% ipython --no-banner

In [1]: import numpy as np

In [2]: np.set_printoptions(precision=2, suppress=True, linewidth=100, sign=" ")

In [3]: tidy = lambda a: np.round(a, 2) + 0

In [4]: A = np.load("block11.npy")

In [5]: print(A)
[[  4   5   6   7]
 [  8   9  10  11]
 [ 12  13  14  15]
 [ 16  17  18  19]]

In [6]: P = np.triu(np.array([[5, 6, 1, 4], [1, 0, 5, 2], [6, 7, 1, 4], [7, 0, 3, 2]]), 1) + np.eye(4)

In [7]: A2 = P @ A @ np.linalg.inv(P)

In [8]: print(tidy(np.poly(A2)))
[  1. -46. -80.   0.   0.]

In [9]: print(tidy(np.linalg.det(A2)))
0.0

In [10]: rk = np.linalg.matrix_rank(A)

In [11]: print(rk)
2

In [12]: N = np.linalg.svd(A)[2][rk:].T

In [13]: print(tidy(A @ N))
[[ 0.  0.]
 [ 0.  0.]
 [ 0.  0.]
 [ 0.  0.]]

In [14]: print(N.shape)
(4, 2)

In [15]: print([int(np.linalg.matrix_rank(A[:, :j + 1])) for j in range(4)])
[1, 2, 2, 2]

In [16]: print([int(np.linalg.matrix_rank(A[:i])) for i in range(1, len(A) + 1)])
[1, 2, 2, 2]

In [17]: print(tidy(N @ N.T))
[[ 0.3 -0.4 -0.1  0.2]
 [-0.4  0.7 -0.2 -0.1]
 [-0.1 -0.2  0.7 -0.4]
 [ 0.2 -0.1 -0.4  0.3]]

In [18]: print(np.allclose(A @ N, 0))
True

In [19]: print(np.linalg.matrix_rank(A.T @ A), np.linalg.matrix_rank(A @ A.T))
2 2

In [20]: print(tidy(np.linalg.det(A[::-1])))
0.0

In [21]: K = np.load("w.npy")

In [22]: print(K)
[[ 0 -2  2  0  0  2 -4]
 [ 0 -2  2  0  0  2 -4]
 [ 0 -2  2  0  0  2 -4]
 [ 0 -2  2  0  0  2 -4]
 [ 0  0  0  0  0  0  0]]

In [23]: U, sigma, VT = np.linalg.svd(K)

In [24]: V = VT[:(sigma > 1e-8).sum()]

In [25]: rng = np.random.default_rng(295404)

In [26]: vec = K[1] + 2 * K[2] + rng.integers(2) * np.eye(7)[5]

In [27]: print(vec)
[  0.  -6.   6.   0.   0.   7. -12.]

In [28]: print(np.allclose(V.T @ V @ vec, vec))
False

In [29]: print(tidy(np.diag(V.T @ V)))
[ 0.    0.14  0.14  0.    0.    0.14  0.57]

In [30]: print(np.linalg.cond(K) > 100)
True

In [31]: print(np.argsort(-np.linalg.norm(K, axis=0).round(6), kind="stable")[:3])
[ 6  1  2]

In [32]: print(tidy(np.linalg.norm(K, 2) / np.linalg.norm(K)))
1.0

In [33]: rk = np.linalg.matrix_rank(K)

In [34]: print(rk)
1

In [35]: N = np.linalg.svd(K)[2][rk:].T

In [36]: print(tidy(N @ N.T))
[[ 1.    0.    0.    0.    0.    0.    0.  ]
 [ 0.    0.86  0.14  0.    0.    0.14 -0.29]
 [ 0.    0.14  0.86  0.    0.   -0.14  0.29]
 [ 0.    0.    0.    1.    0.    0.    0.  ]
 [ 0.    0.    0.    0.    1.    0.    0.  ]
 [ 0.    0.14 -0.14  0.    0.    0.86  0.29]
 [ 0.   -0.29  0.29  0.    0.    0.29  0.43]]

In [37]: print(N.shape)
(7, 6)

In [38]: print(np.count_nonzero(A))
16

In [39]: print(A.sum(axis=0))
[ 40  44  48  52]

In [40]: m1 = np.load("layer16.npy")

In [41]: print(m1)
[[ 1.    0.2   0.04  0.01]
 [ 0.2   1.    0.2   0.04]
 [ 0.04  0.2   1.    0.2 ]
 [ 0.01  0.04  0.2   1.  ]]

In [42]: # symmetric

In [43]: u, g = m1[0], m1[1]

In [44]: print(tidy(u @ u))
1.04

In [45]: p = (u @ g) / (u @ u) * u

In [46]: print(tidy(np.outer(u, g)))
[[ 0.2   1.    0.2   0.04]
 [ 0.04  0.2   0.04  0.01]
 [ 0.01  0.04  0.01  0.  ]
 [ 0.    0.01  0.    0.  ]]

In [47]: arr = np.load("x.npy")

In [48]: print(arr)
[[ 3  3  5  5]
 [ 6  6  8  8]
 [ 6  6  8  8]
 [ 3  3  5  5]]

In [49]: # column 1 repeats column 0

In [50]: U, sigma, VT = np.linalg.svd(arr)

In [51]: V = VT[:(sigma > 1e-8).sum()]

In [52]: vec = arr[0] + 5 * arr[1] + rng.integers(2) * np.eye(4)[1]

In [53]: print(vec)
[ 33.  33.  45.  45.]

In [54]: print(tidy(np.diag(V.T @ V)))
[ 0.5  0.5  0.5  0.5]

In [55]: print(np.linalg.matrix_rank(np.vstack([arr, vec])))
2

In [56]: print(tidy(V.T @ V))
[[ 0.5  0.5  0.   0. ]
 [ 0.5  0.5  0.   0. ]
 [ 0.   0.   0.5  0.5]
 [ 0.   0.   0.5  0.5]]

In [57]: rk = np.linalg.matrix_rank(arr)

In [58]: print(rk)
2

In [59]: N = np.linalg.svd(arr)[2][rk:].T

In [60]: print([int(np.linalg.matrix_rank(arr[:, :j + 1])) for j in range(4)])
[1, 1, 2, 2]

In [61]: print(np.allclose(arr @ N, 0))
True

In [62]: print(tidy(N @ N.T))
[[ 0.5 -0.5  0.   0. ]
 [-0.5  0.5  0.   0. ]
 [ 0.   0.   0.5 -0.5]
 [ 0.   0.  -0.5  0.5]]

In [63]: print([int(np.linalg.matrix_rank(arr[:i])) for i in range(1, len(arr) + 1)])
[1, 2, 2, 2]

In [64]: print([int(np.linalg.matrix_rank(np.delete(arr, i, axis=0))) for i in range(4)])
[2, 2, 2, 2]

In [65]: print(np.linalg.cond(arr) > 100)
True

In [66]: print(tidy(np.linalg.norm(arr, 2) / np.linalg.norm(arr)))
1.0

In [67]: print(np.argsort(-np.linalg.norm(arr, axis=0).round(6), kind="stable")[:3])
[ 2  3  0]

In [68]: print([round(float(x), 2) for x in np.linalg.svd(arr, compute_uv=False)[:3]])
[23.13, 1.04, 0.0]

In [69]: P = np.triu(np.array([[-2, 3, -1, 3], [3, -1, -3, -2], [-1, -1, 0, 0], [-2, 1, -1, 0]]), 1) + np.eye(4)

In [70]: A2 = P @ arr @ np.linalg.inv(P)

In [71]: print(np.linalg.matrix_rank(A2))
2

In [72]: print(P @ arr - arr @ P)
[[ 21.  12.  43.  28.]
 [-24. -42. -10. -40.]
 [  0. -18.  24.  -6.]
 [  0.  -9.  12.  -3.]]

In [73]: X = np.minimum.outer(np.arange(1, 9), np.arange(1, 9)) * 3

In [74]: print(X)
[[  3   3   3   3   3   3   3   3]
 [  3   6   6   6   6   6   6   6]
 [  3   6   9   9   9   9   9   9]
 [  3   6   9  12  12  12  12  12]
 [  3   6   9  12  15  15  15  15]
 [  3   6   9  12  15  18  18  18]
 [  3   6   9  12  15  18  21  21]
 [  3   6   9  12  15  18  21  24]]

In [75]: evals, V = np.linalg.eigvalsh(X)
Traceback (most recent call last):
  Cell In[75], line 1
    evals, V = np.linalg.eigvalsh(X)
ValueError: too many values to unpack (expected 2)


In [76]: evals, V = np.linalg.eigh(X)

In [77]: print(tidy(np.linalg.eigvalsh(X + 2 * np.eye(8))))
[  2.78   2.86   3.04   3.37   4.07   5.77  12.01  90.1 ]

In [78]: A2 = X + rng.integers(-2, 3, (8, 1)) @ rng.integers(-2, 3, (1, 8))

In [79]: print(A2)
[[ 1 -1  5  5 -1  7  7  1]
 [ 2  4  7  7  4  8  8  5]
 [ 5 10  7  7 13  5  5 11]
 [ 3  6  9 12 12 12 12 12]
 [ 1  2 11 14 11 19 19 13]
 [ 5 10  7 10 19 14 14 20]
 [ 4  8  8 11 17 16 19 22]
 [ 2  4 10 13 13 20 23 23]]

In [80]: print(np.linalg.matrix_rank(A2 - X, tol=1e-8))
1

In [81]: print(A2 - X)
[[-2 -4  2  2 -4  4  4 -2]
 [-1 -2  1  1 -2  2  2 -1]
 [ 2  4 -2 -2  4 -4 -4  2]
 [ 0  0  0  0  0  0  0  0]
 [-2 -4  2  2 -4  4  4 -2]
 [ 2  4 -2 -2  4 -4 -4  2]
 [ 1  2 -1 -1  2 -2 -2  1]
 [-1 -2  1  1 -2  2  2 -1]]

In [82]: print(np.abs(A2 - X).sum(axis=1))
[ 24  12  24   0  24  24  12  12]

In [83]: vec = np.array([-1, -1, -2, 0, -2, -1, 2, 0])

In [84]: h1 = np.maximum(X @ vec, 0)

In [85]: print(X.T @ h1)
[ 0  0  0  0  0  0  0  0]

In [86]: print(np.flatnonzero(h1 > 1e-9))
[]

In [87]: print(h1)
[ 0  0  0  0  0  0  0  0]

In [88]: feats = np.load("arr.npy")

In [89]: print(feats)
[[ 4.  0.  3.  3.  0.  3.  0.  0.]
 [ 0.  4.  0.  0.  3.  0.  3.  0.]
 [ 3.  0.  4.  3.  0.  3.  0.  0.]
 [ 3.  0.  3.  4.  0.  3.  0.  0.]
 [ 0.  3.  0.  0.  4.  0.  3.  0.]
 [ 3.  0.  3.  3.  0.  4.  0.  0.]
 [ 0.  3.  0.  0.  3.  0.  4.  0.]
 [ 0.  0.  0.  0.  0.  0.  0.  4.]]

In [90]: print(tidy(np.sort(np.linalg.eigvals(feats).real)))
[  1.   1.   1.   1.   1.   4.  10.  13.]

In [91]: Lm = np.linalg.cholesky(feats)

In [92]: print(tidy(Lm))
[[ 2.    0.    0.    0.    0.    0.    0.    0.  ]
 [ 0.    2.    0.    0.    0.    0.    0.    0.  ]
 [ 1.5   0.    1.32  0.    0.    0.    0.    0.  ]
 [ 1.5   0.    0.57  1.2   0.    0.    0.    0.  ]
 [ 0.    1.5   0.    0.    1.32  0.    0.    0.  ]
 [ 1.5   0.    0.57  0.36  0.    1.14  0.    0.  ]
 [ 0.    1.5   0.    0.    0.57  0.    1.2   0.  ]
 [ 0.    0.    0.    0.    0.    0.    0.    2.  ]]

In [93]: A2 = feats[0, 0] * feats[1:] - np.outer(feats[1:, 0], feats[0])

In [94]: print(A2)
[[  0.  16.   0.   0.  12.   0.  12.   0.]
 [  0.   0.   7.   3.   0.   3.   0.   0.]
 [  0.   0.   3.   7.   0.   3.   0.   0.]
 [  0.  12.   0.   0.  16.   0.  12.   0.]
 [  0.   0.   3.   3.   0.   7.   0.   0.]
 [  0.  12.   0.   0.  12.   0.  16.   0.]
 [  0.   0.   0.   0.   0.   0.   0.  16.]]

In [95]: print(feats[:, 0] / feats[0, 0])
[ 1.    0.    0.75  0.75  0.    0.75  0.    0.  ]

In [96]: mat = np.load("case6.npy")

In [97]: print(tidy(mat))
[[ 0.05 -0.07  0.1  -0.01 -0.07 -0.15  0.07 -0.02]
 [-0.07  0.09 -0.13  0.01  0.1   0.2  -0.1   0.02]
 [ 0.1  -0.13  0.23 -0.08 -0.01 -0.37  0.06 -0.09]
 [-0.01  0.01 -0.08  0.11 -0.21  0.14  0.13  0.11]
 [-0.07  0.1  -0.01 -0.21  0.56 -0.02 -0.39 -0.19]
 [-0.15  0.2  -0.37  0.14 -0.02  0.57 -0.07  0.16]
 [ 0.07 -0.1   0.06  0.13 -0.39 -0.07  0.28  0.11]
 [-0.02  0.02 -0.09  0.11 -0.19  0.16  0.11  0.1 ]]

In [98]: # a projection of rank 2

In [99]: evals, V = np.linalg.eigh(mat)

In [100]: vec = np.array([1, 5, 5, 0, 4, 4, 1, 1])

In [101]: print(tidy(np.abs(mat).sum(axis=1).max()), np.abs(evals).max())
1.67 1.0

In [102]: print(tidy(vec @ mat @ vec / (vec @ vec)), tidy(evals[0]), evals[-1])
0.12 0.0 1.0

In [103]: print(tidy(V * np.maximum(evals, 0) @ V.T))
[[ 0.05 -0.07  0.1  -0.01 -0.07 -0.15  0.07 -0.02]
 [-0.07  0.09 -0.13  0.01  0.1   0.2  -0.1   0.02]
 [ 0.1  -0.13  0.23 -0.08 -0.01 -0.37  0.06 -0.09]
 [-0.01  0.01 -0.08  0.11 -0.21  0.14  0.13  0.11]
 [-0.07  0.1  -0.01 -0.21  0.56 -0.02 -0.39 -0.19]
 [-0.15  0.2  -0.37  0.14 -0.02  0.57 -0.07  0.16]
 [ 0.07 -0.1   0.06  0.13 -0.39 -0.07  0.28  0.11]
 [-0.02  0.02 -0.09  0.11 -0.19  0.16  0.11  0.1 ]]

In [104]: print(tidy(vec @ mat @ vec))
10.07

In [105]: F = np.array([[1, 2, -1, 8],
     ...:     [3, -8, -1, -9],
     ...:     [-6, 8, -8, 4],
     ...:     [-9, 2, 2, -4],
     ...:     [-7, -7, -3, -8],
     ...:     [-5, 8, 7, 6],
     ...:     [-9, -7, -3, -1],
     ...:     [-3, -9, 6, 0]]) * (rng.random((8, 4)) < 0.3)

In [106]: print(F)
[[ 1  0 -1  0]
 [ 0  0  0  0]
 [ 0  8  0  0]
 [ 0  0  2  0]
 [-7  0  0  0]
 [ 0  0  0  6]
 [-9 -7 -3  0]
 [ 0 -9  0  0]]

In [107]: A2 = np.c_[F[:, :2] @ np.array([[9, 7], [9, 1]]), np.array([-3, 2, -2, 2, -2, -2, 1, 2])]

In [108]: print(A2)
[[   9    7   -3]
 [   0    0    2]
 [  72    8   -2]
 [   0    0    2]
 [ -63  -49   -2]
 [   0    0   -2]
 [-144  -70    1]
 [ -81   -9    2]]

In [109]: print(tidy(np.linalg.lstsq(F, A2[:, 0])[0]))
[ 9.  9.  0.  0.]

In [110]: print(tidy(np.linalg.norm(A2 - F @ np.linalg.lstsq(F, A2)[0], axis=0)))
[ 0.   0.   3.9]

In [111]: print(np.linalg.matrix_rank(A2))
3

In [112]: U, sigma = np.linalg.svd(F)
Traceback (most recent call last):
  Cell In[112], line 1
    U, sigma = np.linalg.svd(F)
ValueError: too many values to unpack (expected 2)


In [113]: U, sigma, VT = np.linalg.svd(F, full_matrices=False)

In [114]: print(tidy(np.sqrt((sigma ** 2).sum())), tidy(np.linalg.norm(F)))
19.36 19.36

In [115]: print((sigma > 1e-8).sum())
4

In [116]: print(tidy(sigma))
[ 15.41   9.67   6.     2.85]

In [117]: print(tidy(VT @ VT.T))
[[ 1.  0.  0.  0.]
 [ 0.  1.  0.  0.]
 [ 0.  0.  1.  0.]
 [ 0.  0.  0.  1.]]

In [118]: print(tidy(sigma / sigma[0]))
[ 1.    0.63  0.39  0.18]

In [119]: print(np.abs(U[:, 0]).round(6).argmax())
6
